$ python -q
>>> import numpy as np
>>> import numpy.linalg as la
>>> np.set_printoptions(precision=2, suppress=True, linewidth=100)
>>> K = np.loadtxt("a.csv", delimiter=",")
>>> K
array([[4., 0., 0., 0., 0.],
       [0., 8., 0., 0., 0.],
       [0., 0., 1., 0., 0.],
       [0., 0., 0., 1., 0.],
       [0., 0., 0., 0., 4.]])
>>> la.norm(K, axis=0)
array([4., 8., 1., 1., 4.])
>>> K.T @ K
array([[16.,  0.,  0.,  0.,  0.],
       [ 0., 64.,  0.,  0.,  0.],
       [ 0.,  0.,  1.,  0.,  0.],
       [ 0.,  0.,  0.,  1.,  0.],
       [ 0.,  0.,  0.,  0., 16.]])
>>> la.pinv(K)
array([[0.25, 0.  , 0.  , 0.  , 0.  ],
       [0.  , 0.12, 0.  , 0.  , 0.  ],
       [0.  , 0.  , 1.  , 0.  , 0.  ],
       [0.  , 0.  , 0.  , 1.  , 0.  ],
       [0.  , 0.  , 0.  , 0.  , 0.25]])
>>> K[:, 1] @ K[:, 2]
np.float64(0.0)
>>> np.prod(np.diag(K)), round(la.det(K), 2)
(np.float64(128.0), np.float64(128.0))
>>> [int(la.matrix_rank(la.matrix_power(K, p))) for p in range(1, 6)]
[5, 5, 5, 5, 5]
>>> x = np.ones(5)
>>> for _ in range(3):
...     x = K @ x
...     x /= la.norm(x)
...     print(round(x @ K @ x, 2))
... 
6.55
7.55
7.88
>>> x.round(2) + 0
array([0.12, 0.98, 0.  , 0.  , 0.12])
>>> np.sort(la.eigvals(K).real)
array([1., 1., 4., 4., 8.])
>>> K @ K
array([[16.,  0.,  0.,  0.,  0.],
       [ 0., 64.,  0.,  0.,  0.],
       [ 0.,  0.,  1.,  0.,  0.],
       [ 0.,  0.,  0.,  1.,  0.],
       [ 0.,  0.,  0.,  0., 16.]])
>>> F = np.array([[-0.3, 1.5, 1.1, 1.4, -1.1],
...     [0.3, -1.6, 0.2, -0.4, 1.2],
...     [-0.4, 1.6, 0.2, 0.1, -1.6],
...     [-1.2, -0.1, 1.1, 1.2, 0.2],
...     [-0.4, -0.5, 1.5, 0.1, -1.0],
...     [0.6, -1.7, -0.4, -0.6, 1.1],
...     [-0.1, 0.3, 0.3, -1.1, -0.1],
...     [-0.3, -0.2, -1.4, -2.2, -0.3],
...     [0.2, -1.6, -0.3, 0.9, -1.5],
...     [0.4, 0.1, 0.5, 0.1, 1.5],
...     [-0.6, 0.8, -0.9, 1.2, -0.4],
...     [0.3, 1.3, -2.1, 1.2, -0.2],
...     [3.3, -0.1, 0.5, 0.1, 2.1],
...     [0.8, -1.1, 0.1, -1.1, -0.9],
...     [-0.3, -1.6, 0.8, -1.7, -0.4],
...     [1.1, 0.2, 2.2, 1.6, 2.3],
...     [0.4, 0.0, -0.1, 0.5, 0.1]])
>>> F[16] *= 5
>>> print(F)
[[-0.3  1.5  1.1  1.4 -1.1]
 [ 0.3 -1.6  0.2 -0.4  1.2]
 [-0.4  1.6  0.2  0.1 -1.6]
 [-1.2 -0.1  1.1  1.2  0.2]
 [-0.4 -0.5  1.5  0.1 -1. ]
 [ 0.6 -1.7 -0.4 -0.6  1.1]
 [-0.1  0.3  0.3 -1.1 -0.1]
 [-0.3 -0.2 -1.4 -2.2 -0.3]
 [ 0.2 -1.6 -0.3  0.9 -1.5]
 [ 0.4  0.1  0.5  0.1  1.5]
 [-0.6  0.8 -0.9  1.2 -0.4]
 [ 0.3  1.3 -2.1  1.2 -0.2]
 [ 3.3 -0.1  0.5  0.1  2.1]
 [ 0.8 -1.1  0.1 -1.1 -0.9]
 [-0.3 -1.6  0.8 -1.7 -0.4]
 [ 1.1  0.2  2.2  1.6  2.3]
 [ 2.   0.  -0.5  2.5  0.5]]
>>> t3 = np.stack([F, 4 * F, F[::-1]])
>>> la.norm(t3, axis=(1, 2))
array([10.37, 41.48, 10.37])
>>> (t3 @ F.T).shape
(3, 17, 17)
>>> np.einsum("bij,cij->bc", t3, t3)
array([[ 107.55,  430.2 ,   -8.61],
       [ 430.2 , 1720.8 ,  -34.44],
       [  -8.61,  -34.44,  107.55]])
>>> la.matrix_rank(t3.reshape(3, -1))
np.int64(2)
>>> t3.shape
(3, 17, 5)
>>> Ac = F - F.mean(axis=0)
>>> V = la.svd(Ac)[2][:2]
>>> B = Ac - Ac @ V.T @ V
>>> print(np.diag(V.T @ V))
[0.33 0.39 0.05 0.68 0.55]
>>> np.round(la.norm(B) / la.norm(Ac), 2)
np.float64(0.59)
>>> print(np.round(np.cov(Ac @ V.T, rowvar=False), 2) + 0)
[[2.26 0.  ]
 [0.   2.01]]
>>> J = np.load("test15.npy")
>>> print(J)
[[ 0. -1.  0.  1.]
 [-2.  2.  0.  0.]
 [-2.  1.  1.  0.]
 [-2.  1.  0.  1.]]
>>> left, sv, VT = la.svd(J, full_matrices=False)
>>> print(np.abs(VT[0]))
[0.8  0.58 0.13 0.1 ]
>>> np.allclose(left * sv @ VT, J)
True
>>> print(left.shape, sv.shape, VT.shape)
(4, 4) (4,) (4, 4)
>>> np.abs(left[:, 0]).round(6).argmax()
np.int64(1)
>>> np.round(left.T @ left, 2) + 0
array([[1., 0., 0., 0.],
       [0., 1., 0., 0.],
       [0., 0., 1., 0.],
       [0., 0., 0., 1.]])
>>> X = np.load("layer5.npy")
>>> X
array([[ 1.4 ,  0.7 ,  0.4 ,  1.3 ,  2.  ,  0.3 , -1.7 , -0.2 , -0.8 ,  0.  ,  1.  , -0.6 , -0.5 ,
        -2.  ],
       [ 0.6 ,  0.6 , -0.3 ,  0.2 ,  0.2 , -0.5 ,  1.8 ,  2.4 , -0.1 ,  0.  , -0.1 , -1.1 ,  1.4 ,
         0.4 ],
       [-1.5 ,  0.4 , -0.8 ,  0.9 , -0.5 ,  0.9 , -1.1 ,  1.4 , -0.9 ,  0.8 ,  1.7 , -0.3 , -0.8 ,
         0.8 ],
       [ 1.7 ,  0.3 ,  0.1 ,  0.6 ,  0.5 ,  0.8 ,  2.2 , -2.5 , -0.6 , -1.  ,  0.  ,  0.2 ,  0.3 ,
        -1.5 ],
       [-0.9 ,  0.8 , -0.2 , -0.7 , -0.7 , -0.2 ,  0.9 ,  0.7 ,  0.3 , -0.8 , -0.6 , -0.5 , -2.1 ,
         0.6 ],
       [-0.8 , -0.4 , -1.  ,  0.3 ,  0.5 , -1.7 ,  0.5 ,  0.6 , -1.2 ,  1.1 , -1.  ,  1.9 , -0.2 ,
        -0.6 ],
       [ 0.9 , -2.  ,  1.5 ,  0.9 , -0.6 , -1.5 , -0.8 ,  0.7 ,  0.  , -0.9 ,  3.9 , -1.1 ,  0.7 ,
         0.  ],
       [-2.5 ,  0.9 ,  0.5 ,  0.  , -0.3 ,  1.3 ,  0.1 ,  0.6 ,  0.1 ,  0.5 ,  0.5 ,  0.5 ,  1.8 ,
         0.3 ],
       [ 1.1 , -0.2 , -1.4 , -1.9 , -0.6 ,  1.2 , -1.3 , -0.3 ,  1.  ,  1.5 ,  0.7 , -0.5 , -1.2 ,
         0.9 ],
       [-0.2 ,  0.4 ,  0.6 ,  0.3 ,  1.  , -0.8 , -1.2 , -0.1 ,  1.1 , -1.  , -1.3 ,  0.6 , -0.3 ,
        -0.2 ],
       [-0.88, -0.39, -1.18,  0.33,  0.58, -1.65,  0.6 ,  0.69, -1.16,  1.29, -0.98,  2.  , -0.25,
        -0.81],
       [-0.5 , -0.1 ,  0.8 ,  0.3 ,  0.9 , -0.1 , -0.5 ,  2.3 ,  0.4 , -1.2 ,  0.5 , -0.7 ,  1.7 ,
        -0.2 ],
       [-0.4 ,  0.  , -1.3 ,  2.2 , -1.  ,  1.4 , -0.4 , -1.8 , -1.4 ,  1.9 , -0.1 , -1.7 ,  0.6 ,
         1.3 ],
       [ 0.7 ,  0.6 , -0.5 ,  0.2 , -0.5 ,  0.1 , -0.4 ,  0.  , -0.4 ,  0.6 , -2.6 ,  0.2 ,  0.8 ,
         0.1 ]])
>>> def softmax(z):
...     e = np.exp(z - z.max(axis=-1, keepdims=True))
...     return e / e.sum(axis=-1, keepdims=True)
... 
>>> np.round(softmax(X[7]), 2) + 0
array([0.  , 0.09, 0.06, 0.04, 0.03, 0.14, 0.04, 0.07, 0.04, 0.06, 0.06, 0.06, 0.23, 0.05])
>>> att = X @ X.T / np.sqrt(14)
>>> softmax(att).round(6).argmax(axis=1)
array([ 0,  1,  2,  3,  4, 10,  6,  7,  8,  9, 10, 11, 12, 13])
>>> softmax(att)[7] @ X
array([-1.86,  0.66,  0.24,  0.19, -0.2 ,  0.93, -0.02,  0.7 , -0.06,  0.42,  0.46,  0.23,  1.31,
        0.29])
>>> la.svd(X, compute_uv=False)
array([6.88, 6.06, 5.9 , 5.03, 4.68, 4.06, 3.5 , 3.16, 2.82, 1.18, 0.86, 0.73, 0.31, 0.12])
>>> print(X.mean(axis=0))
[-0.09  0.11 -0.2   0.35  0.11 -0.03 -0.09  0.32 -0.26  0.2   0.12 -0.08  0.14 -0.06]
>>> G = X.T @ X
>>> round(float(np.trace(G)), 2), round((X ** 2).sum(), 2)
(215.53, np.float64(215.53))
>>> np.allclose(G, G.T)
True
>>> (X @ X.T).shape
(14, 14)
>>> round(np.trace(X), 2)
np.float64(-1.78)
>>> round(la.det(X), 2)
np.float64(-20014.22)
>>> left, sv, VT = la.svd(X, full_matrices=False)
>>> sv
array([6.88, 6.06, 5.9 , 5.03, 4.68, 4.06, 3.5 , 3.16, 2.82, 1.18, 0.86, 0.73, 0.31, 0.12])
>>> print(np.abs(left[:, 0]).round(6).argmax())
6
>>> print(np.allclose(left * sv @ VT, X))
True
>>> print(sv / sv[0])
[1.   0.88 0.86 0.73 0.68 0.59 0.51 0.46 0.41 0.17 0.13 0.11 0.05 0.02]
>>> np.round(np.abs(VT[0]), 2) + 0
array([0.13, 0.18, 0.31, 0.11, 0.  , 0.01, 0.22, 0.2 , 0.11, 0.25, 0.73, 0.36, 0.14, 0.02])
>>> B = np.array([[3, -3], [-2, 3]])
>>> W2 = np.array([[2, 3], [4, 5]])
>>> m1 = np.block([[B, np.array([[1, -3], [-9, -8]])], [np.zeros((2, 2)), W2]])
>>> m1
array([[ 3., -3.,  1., -3.],
       [-2.,  3., -9., -8.],
       [ 0.,  0.,  2.,  3.],
       [ 0.,  0.,  4.,  5.]])
>>> B = la.inv(m1)
>>> la.inv(B)
array([[ 3., -3.,  1., -3.],
       [-2.,  3., -9., -8.],
       [-0., -0.,  2.,  3.],
       [ 0.,  0.,  4.,  5.]])
>>> round(la.det(m1) * la.det(B), 2)
np.float64(1.0)
>>> round(la.cond(m1), 2)
np.float64(62.85)
>>> la.det(m1) * B
array([[ -6.,  -6., -12.,  -6.],
       [ -4.,  -6.,   5., -15.],
       [ -0.,  -0.,  15.,  -9.],
       [ -0.,  -0., -12.,   6.]])
>>> left, sv, VT = la.svd(m1)
>>> sv
array([14.4 ,  5.69,  0.32,  0.23])
>>> B = left[:, :2] @ np.diag(sv[:2]) @ VT[:2]
>>> round(la.norm(m1 - B, 2), 2), round(sv[2], 2)
(np.float64(0.32), np.float64(0.32))
>>> M = np.array([[2, 0, 3, 0, 0, 0, 3, 0],
...     [0, 2, 0, 3, 0, 0, 0, 3],
...     [3, 0, 2, 0, 3, 0, 0, 0],
...     [0, 3, 0, 2, 0, 3, 0, 0],
...     [0, 0, 3, 0, 2, 0, 3, 0],
...     [0, 0, 0, 3, 0, 2, 0, 3],
...     [3, 0, 0, 0, 3, 0, 2, 0],
...     [0, 3, 0, 0, 0, 3, 0, 2]])
>>> [round(float(la.det(M[:i, :i])), 2) + 0 for i in range(1, 9)]
[2.0, 4.0, -10.0, 25.0, 140.0, 784.0, 3584.0, 16384.0]
>>> data = np.load("w.npy")
>>> data
array([[ 0.,  0.,  0.,  0., -1., -5.],
       [ 0.,  0.,  0.,  0.,  1.,  5.],
       [ 0.,  0.,  0.,  0.,  5.,  5.],
       [ 0.,  0.,  0.,  0.,  1., -2.],
       [-1.,  1.,  5.,  1.,  0.,  0.],
       [-5.,  5.,  5., -2.,  0.,  0.]])
>>> la.matrix_rank(data, rtol=0.1)
np.int64(4)
>>> np.argsort(-la.norm(data, axis=0).round(6), kind="stable")[:3]
array([5, 2, 4])
>>> [round(float(x), 2) for x in la.svd(data, compute_uv=False)[:3]]
[9.76, 9.76, 3.43]
>>> np.round(np.abs(la.eigvals(data)).max(), 2)
np.float64(9.76)
>>> np.round(la.det(data), 2)
np.float64(0.0)
>>> round(la.eigvalsh(data).min(), 2)
np.float64(-9.76)
>>> np.all(la.eigvalsh(data) > 0)
np.False_
>>> feats = np.load("x.npy")
>>> print(feats)
[[3 0 1 1]
 [0 0 1 1]
 [1 2 1 1]
 [2 2 0 1]
 [0 2 0 0]
 [1 2 0 2]
 [3 0 3 3]
 [1 0 2 0]
 [1 2 1 0]
 [3 1 3 2]
 [3 1 2 2]
 [3 0 2 3]
 [1 0 0 0]]
>>> Ac = (feats - feats.mean(axis=0)) / feats.std(axis=0)
>>> print(np.argwhere(np.abs(Ac) > 2))
[]
>>> Ac.std(axis=0)
array([1., 1., 1., 1.])
>>> c = la.lstsq(np.delete(Ac, 2, axis=1), Ac[:, 2])[0]
>>> round(float(1 - np.var(Ac[:, 2] - np.delete(Ac, 2, axis=1) @ c)), 2)
0.52
>>> round(float(la.norm(feats, 1)), 2), round(float(la.norm(feats, np.inf)), 2)
(22.0, 9.0)
>>> print(np.round(la.norm(feats[8], 1), 2), round(float(la.norm(feats[8], np.inf)), 2))
4.0 2.0
>>> print(la.norm(feats, axis=1).argmax())
6
>>> round(float(la.norm(feats) ** 2 / la.norm(feats, 2) ** 2), 2)
1.24
>>> la.norm(feats, axis=1)
array([3.32, 1.41, 2.65, 3.  , 2.  , 3.  , 5.2 , 2.24, 2.45, 4.8 , 4.24, 4.69, 1.  ])
>>> print(la.norm(feats, axis=0))
[7.35 4.69 5.83 5.83]
>>> G = np.cov(feats, rowvar=False)
>>> np.polyfit(feats[:, 1], feats[:, 3], 1)
array([-0.25,  1.46])
>>> round(float(np.corrcoef(feats[:, 1], feats[:, 3])[0, 1]), 2)
-0.22
>>> G.shape
(4, 4)
>>> np.corrcoef(feats.T)
array([[ 1.  , -0.32,  0.64,  0.71],
       [-0.32,  1.  , -0.46, -0.22],
       [ 0.64, -0.46,  1.  ,  0.58],
       [ 0.71, -0.22,  0.58,  1.  ]])
>>> feats.std(axis=0)
array([1.14, 0.92, 1.05, 1.05])
>>> B = np.c_[feats[:, :1] @ np.array([[-2]]), np.array([-2, -3, 3, -2, -3, 1, -1, 3, 1, -1, -1, -2, 2])]
>>> print(B)
[[-6 -2]
 [ 0 -3]
 [-2  3]
 [-4 -2]
 [ 0 -3]
 [-2  1]
 [-6 -1]
 [-2  3]
 [-2  1]
 [-6 -1]
 [-6 -1]
 [-6 -2]
 [-2  2]]
>>> np.round(la.lstsq(feats, B[:, 0])[0], 2) + 0
array([-2.,  0.,  0.,  0.])
>>> print(la.matrix_rank(B))
2
>>> feats.ravel(order="F")
array([3, 0, 1, 2, 0, 1, 3, 1, 1, 3, 3, 3, 1, 0, 0, 2, 2, 2, 2, 0, 0, 2, 1, 1, 0, 0, 1, 1, 1, 0, 0,
       0, 3, 2, 1, 3, 2, 2, 0, 1, 1, 1, 1, 0, 2, 3, 0, 0, 2, 2, 3, 0])
>>> print(feats.reshape(-1, 2))
[[3 0]
 [1 1]
 [0 0]
 [1 1]
 [1 2]
 [1 1]
 [2 2]
 [0 1]
 [0 2]
 [0 0]
 [1 2]
 [0 2]
 [3 0]
 [3 3]
 [1 0]
 [2 0]
 [1 2]
 [1 0]
 [3 1]
 [3 2]
 [3 1]
 [2 2]
 [3 0]
 [2 3]
 [1 0]
 [0 0]]
>>> t3 = feats.reshape(13, 2, -1)
>>> np.einsum("ihd,ihd->ih", t3, t3)
array([[ 9,  2],
       [ 0,  2],
       [ 5,  2],
       [ 8,  1],
       [ 4,  0],
       [ 5,  4],
       [ 9, 18],
       [ 1,  4],
       [ 5,  1],
       [10, 13],
       [10,  8],
       [ 9, 13],
       [ 1,  0]])
>>> np.swapaxes(t3, 1, 2)[2]
array([[1, 1],
       [2, 1]])
